% ipython --no-banner

In [1]: import numpy as np

In [2]: import numpy.linalg as la

In [3]: np.set_printoptions(precision=2, suppress=True, linewidth=120, sign=" ")

In [4]: rnd = lambda a: np.round(a, 2) + 0

In [5]: sigma = 10 * 0.9 ** np.arange(10)

In [6]: q, _ = la.qr(np.array([[0.9, 0.0, -2.6, 0.8, 1.5, -0.2, 1.5, -0.1, -1.6, -0.2],
   ...:     [0.3, -1.1, 0.4, 0.7, 1.5, 1.3, -0.9, 1.4, 0.7, -0.7],
   ...:     [-0.2, -1.6, 0.5, -0.6, 0.0, -0.7, 1.0, 1.0, -1.3, 1.6],
   ...:     [0.5, -1.4, -0.8, -0.4, -1.3, 1.3, -0.4, -0.8, 0.2, 0.8],
   ...:     [-0.2, -0.2, -0.8, -1.0, 0.7, -0.9, -1.7, 0.3, -0.1, -1.0],
   ...:     [1.2, 0.5, -2.9, -1.5, 1.0, 0.8, -0.1, 0.2, 0.2, -0.5],
   ...:     [-2.4, 1.9, 0.7, 0.8, -0.5, 1.2, 1.8, 0.6, 0.5, -0.1],
   ...:     [1.8, -0.3, 1.6, 0.2, 1.3, 0.2, 0.1, -0.3, 0.0, -1.1],
   ...:     [0.8, -0.5, -0.7, -2.2, 1.0, -1.8, 1.5, 0.6, 0.2, 0.6],
   ...:     [1.5, 0.4, 0.3, -0.2, 0.6, 0.7, -1.0, 1.3, 1.2, 0.7]]))

In [7]: rng = np.random.default_rng(44)

In [8]: arr = rng.normal(size=(11, 10)) * sigma @ q

In [9]: print(rnd(arr))
[[ -3.75  -5.27 -15.39   4.84  -1.17   1.23  -1.77   0.57   0.55  -7.22]
 [ -7.54   2.23  -5.11   3.76  -2.17   1.67   3.58  -0.88  -3.63  -5.48]
 [ -6.94   4.04  -7.29   0.46   8.96   4.91 -10.19  -0.16  -5.2    3.07]
 [ -2.17   7.91  -2.6   -5.58  -5.41  -8.5    0.64  -0.11   3.7    4.12]
 [  7.87   0.26  -9.08  -3.64  -2.14   5.65   0.58   0.8    5.83  -9.94]
 [  6.36   1.25  -1.51  -3.23   1.12  -6.21   3.84   1.   -12.3    8.98]
 [ -6.15  -3.45 -10.23   5.2  -25.11  15.13   2.07   1.03   4.9    0.67]
 [ -5.11   6.84  -3.06   3.23  -3.57   5.41  -9.15  -3.09  -3.24  -1.29]
 [ -2.95   4.8   -4.53   6.07   0.62  10.92  -4.73   0.34  11.81   4.36]
 [ -6.84  -1.85 -14.11   4.47  -2.15 -14.01   2.84  -7.6   -8.69   1.04]
 [  2.03  -8.03   2.34   8.31   8.39   1.99  -0.72  16.09   3.51   2.67]]

In [10]: C2 = arr.T @ arr

In [11]: print(la.matrix_rank(C2))
10

In [12]: print(rnd(np.diag(C2)))
[ 349.8   263.04  746.62  255.95  839.8   748.75  254.39  329.98  501.31  317.29]

In [13]: x0 = np.array([-2, 1, 2, 1, 2, 0, -1, 0, 2, -2])

In [14]: rhs = arr @ x0

In [15]: print(rnd(la.lstsq(arr, rhs)[0]))
[-2.  1.  2.  1.  2.  0. -1.  0.  2. -2.]

In [16]: print(rnd(la.solve(arr.T @ arr, arr.T @ rhs)))
[-2.  1.  2.  1.  2.  0. -1.  0.  2. -2.]

In [17]: rhs = rhs + 0.05 * rng.normal(size=11)

In [18]: print(rnd(rhs))
[ -8.8    6.69  15.33 -10.86 -10.68 -61.8  -50.27  12.37  28.55 -38.45  20.14]

In [19]: coef, *_ = la.lstsq(arr, rhs)

In [20]: print([round(float(la.norm(la.solve(arr.T @ arr + lam * np.eye(10), arr.T @ rhs))), 2) for lam in (0, 1, 10, 100)])
[4.8, 4.78, 4.62, 3.6]

In [21]: print(rnd(arr.T @ (rhs - arr @ coef)))
[ 0.  0.  0.  0.  0.  0.  0.  0.  0.  0.]
